$ python3 -q
>>> import numpy as np
>>> from numpy import linalg as LA
>>> np.set_printoptions(precision=2, suppress=True, linewidth=160)
>>> E = 0.7 ** np.abs(np.subtract.outer(np.arange(2), np.arange(2)))
>>> E
array([[1. , 0.7],
       [0.7, 1. ]])
>>> O, evecs = LA.qr(E[:, :1])[0], LA.qr(E[:, 1:])[0]
>>> sig = LA.svd(O.T @ evecs, compute_uv=False)
>>> (sig > 0.9).sum()
np.int64(1)
>>> rng = np.random.default_rng(90378)
>>> z = rng.permutation(2)
>>> other = E[:, z] * rng.choice([-1, 1], 2)
>>> print(other)
[[0.7 1. ]
 [1.  0.7]]
>>> U, _, vt = LA.svd(E.T @ other)
>>> np.round(U @ vt, 2) + 0
array([[0., 1.],
       [1., 0.]])
>>> O, Rm = LA.qr(E)
>>> print(O)
[[-0.82 -0.57]
 [-0.57  0.82]]
>>> np.abs(np.diag(Rm))
array([1.22, 0.42])
>>> np.allclose(Rm.T @ Rm, E.T @ E)
True
>>> other = LA.inv(E)
>>> (np.abs(other) > 1e-9).astype(int)
array([[1, 1],
       [1, 1]])
>>> np.round(LA.cond(E), 2)
np.float64(5.67)
>>> round(LA.det(E) * LA.det(other), 2)
np.float64(1.0)
>>> round(float(LA.slogdet(E)[0]), 2)
1.0
>>> f = np.array([2, 2])
>>> other = E + np.outer(f, np.eye(2)[1])
>>> LA.matrix_rank(other - E)
np.int64(1)
>>> print(other)
[[1.  2.7]
 [0.7 3. ]]
>>> print(LA.matrix_rank(LA.inv(other) - LA.inv(E), tol=1e-8))
1
>>> round(float(LA.det(other) / LA.det(E)), 2), round(float(1 + LA.solve(E, f)[1]), 2)
(2.18, 2.18)
>>> data = np.array([[0, 3, 2, 4], [0, 0, 1, 0], [0, 0, 0, 1], [0, 0, 0, 0]])
>>> rank = LA.matrix_rank(data)
>>> rank
np.int64(3)
>>> N = LA.svd(data)[2][rank:].T
>>> [int(LA.matrix_rank(data[:, :j + 1])) for j in range(4)]
[0, 1, 2, 3]
>>> print(N.shape)
(4, 1)
>>> data @ N
array([[0.],
       [0.],
       [0.],
       [0.]])
>>> N @ N.T
array([[1., 0., 0., 0.],
       [0., 0., 0., 0.],
       [0., 0., 0., 0.],
       [0., 0., 0., 0.]])
>>> U, sig, vt = LA.svd(data)
>>> np.argmax(sig[:-1] / (sig[1:] + 1e-6)) + 1
np.int64(3)
>>> other = U[:, :3] @ np.diag(sig[:3]) @ vt[:3]
>>> print(other.round(2) + 0)
[[0. 3. 2. 4.]
 [0. 0. 1. 0.]
 [0. 0. 0. 1.]
 [0. 0. 0. 0.]]
>>> LA.matrix_rank(data, rtol=0.05)
np.int64(3)
>>> LA.matrix_rank(other)
np.int64(3)
>>> np.prod(np.diag(data)), round(float(LA.det(data)), 2)
(np.int64(0), 0.0)
>>> print([int(LA.matrix_rank(LA.matrix_power(data, p))) for p in range(1, 5)])
[3, 2, 1, 0]
>>> try:
...     LA.inv(data)
... except LA.LinAlgError as e:
...     print(e)
... 
Singular matrix
>>> np.argsort(-LA.norm(data, axis=0).round(6), kind="stable")[:3]
array([3, 1, 2])
>>> [round(float(x), 2) for x in LA.svd(data, compute_uv=False)[:3]]
[5.45, 1.0, 0.55]
>>> data @ data
array([[0, 0, 3, 2],
       [0, 0, 0, 1],
       [0, 0, 0, 0],
       [0, 0, 0, 0]])
>>> round(LA.det(data), 2)
np.float64(0.0)
>>> print((data + data.T) / 2)
[[0.  1.5 1.  2. ]
 [1.5 0.  0.5 0. ]
 [1.  0.5 0.  0.5]
 [2.  0.  0.5 0. ]]
>>> np.allclose(data @ data.T, data.T @ data)
False
>>> np.trace(data)
np.int64(0)
>>> np.sort(np.abs(LA.eigvals(data)))
array([0., 0., 0., 0.])
>>> X = 0.2 ** np.abs(np.subtract.outer(np.arange(2), np.arange(2)))
>>> X
array([[1. , 0.2],
       [0.2, 1. ]])
>>> W1 = np.array([[1, -3, -1, 2, -2, -3], [-3, 3, -3, -2, -2, -3]])
>>> beta = np.array([2, 2, 1, -2, 2, -3])
>>> act = np.maximum(X @ W1 + beta, 0)
>>> (act > 0).mean(axis=0)
array([0.5, 0.5, 0. , 0. , 0. , 0. ])
>>> LA.matrix_rank(act)
np.int64(2)
>>> (act > 0).astype(int)
array([[1, 0, 0, 0, 0, 0],
       [0, 1, 0, 0, 0, 0]])
>>> act
array([[2.4, 0. , 0. , 0. , 0. , 0. ],
       [0. , 4.4, 0. , 0. , 0. , 0. ]])
>>> Z = np.array([[-1, 0], [1, -1], [2, -1], [2, 3], [1, 3], [2, 1]])
>>> act @ Z
array([[-2.4,  0. ],
       [ 4.4, -4.4]])
>>> np.round(LA.norm(X[1], 1), 2), round(LA.norm(X[1], np.inf), 2)
(np.float64(1.2), np.float64(1.0))
>>> round(LA.norm(X, 2), 2)
np.float64(1.2)
>>> LA.norm(X, axis=1).argmax()
np.int64(0)
>>> round(LA.norm(X, "nuc"), 2)
np.float64(2.0)
>>> np.round(LA.norm(X), 2)
np.float64(1.44)
>>> print(X - X[0])
[[ 0.   0. ]
 [-0.8  0.8]]
>>> print(np.abs(X).max())
1.0
>>> X.mean(axis=0)
array([0.6, 0.6])
>>> X.shape
(2, 2)
